>>> import numpy as np
>>> import numpy.linalg as la
>>> np.set_printoptions(suppress=True, linewidth=200)
>>> rd = lambda a: np.round(a, 1) + 0
>>> feats = np.array([[4.0, 1.0, 0.0, 0.0],
...     [0.0, 4.0, 1.0, 0.0],
...     [0.0, 0.0, 4.0, 1.0],
...     [0.0, 0.0, 0.0, 4.0]])
>>> print(feats @ feats)
[[16.  8.  1.  0.]
 [ 0. 16.  8.  1.]
 [ 0.  0. 16.  8.]
 [ 0.  0.  0. 16.]]
>>> print(rd(np.sort(la.eigvals(feats))))
[4. 4. 4. 4.]
>>> print([int(la.matrix_rank(la.matrix_power(feats, p))) for p in range(1, 5)])
[4, 4, 4, 4]
>>> print(np.einsum("ii->", feats))
16.0
>>> print(rd(la.det(feats[::-1])))
256.0
>>> print(np.kron(np.eye(2, dtype=int), feats))
[[4. 1. 0. 0. 0. 0. 0. 0.]
 [0. 4. 1. 0. 0. 0. 0. 0.]
 [0. 0. 4. 1. 0. 0. 0. 0.]
 [0. 0. 0. 4. 0. 0. 0. 0.]
 [0. 0. 0. 0. 4. 1. 0. 0.]
 [0. 0. 0. 0. 0. 4. 1. 0.]
 [0. 0. 0. 0. 0. 0. 4. 1.]
 [0. 0. 0. 0. 0. 0. 0. 4.]]
>>> print(np.einsum("ij,ji->", feats, feats))
64.0
>>> print(rd(la.eigvals(feats).sum().real))
16.0
>>> print(rd(la.eigvals(feats)))
[4. 4. 4. 4.]
>>> print(rd(la.det(feats.T)))
256.0
>>> A2 = np.array([[5, 3], [0, 1], [2, 0], [3, 5]])
>>> print(la.matrix_rank(feats @ A2))
2
>>> print(la.matrix_rank(np.vstack([feats, A2.T])))
4
>>> print(A2.T @ feats.T)
[[20.  2. 11. 12.]
 [13.  4.  5. 20.]]
>>> proj = np.triu(np.array([[2, 0, -2, -1], [2, 2, 2, -2], [0, -1, 1, 1], [-2, -1, 0, -2]]), 1) + np.eye(4)
>>> A2 = proj @ feats @ la.inv(proj)
>>> print(np.trace(A2), np.trace(feats))
16.0 16.0
>>> print(rd(la.det(A2)))
256.0
>>> print(proj @ feats - feats @ proj)
[[ 0.  0. -2.  0.]
 [ 0.  0.  0.  1.]
 [ 0.  0.  0.  0.]
 [ 0.  0.  0.  0.]]
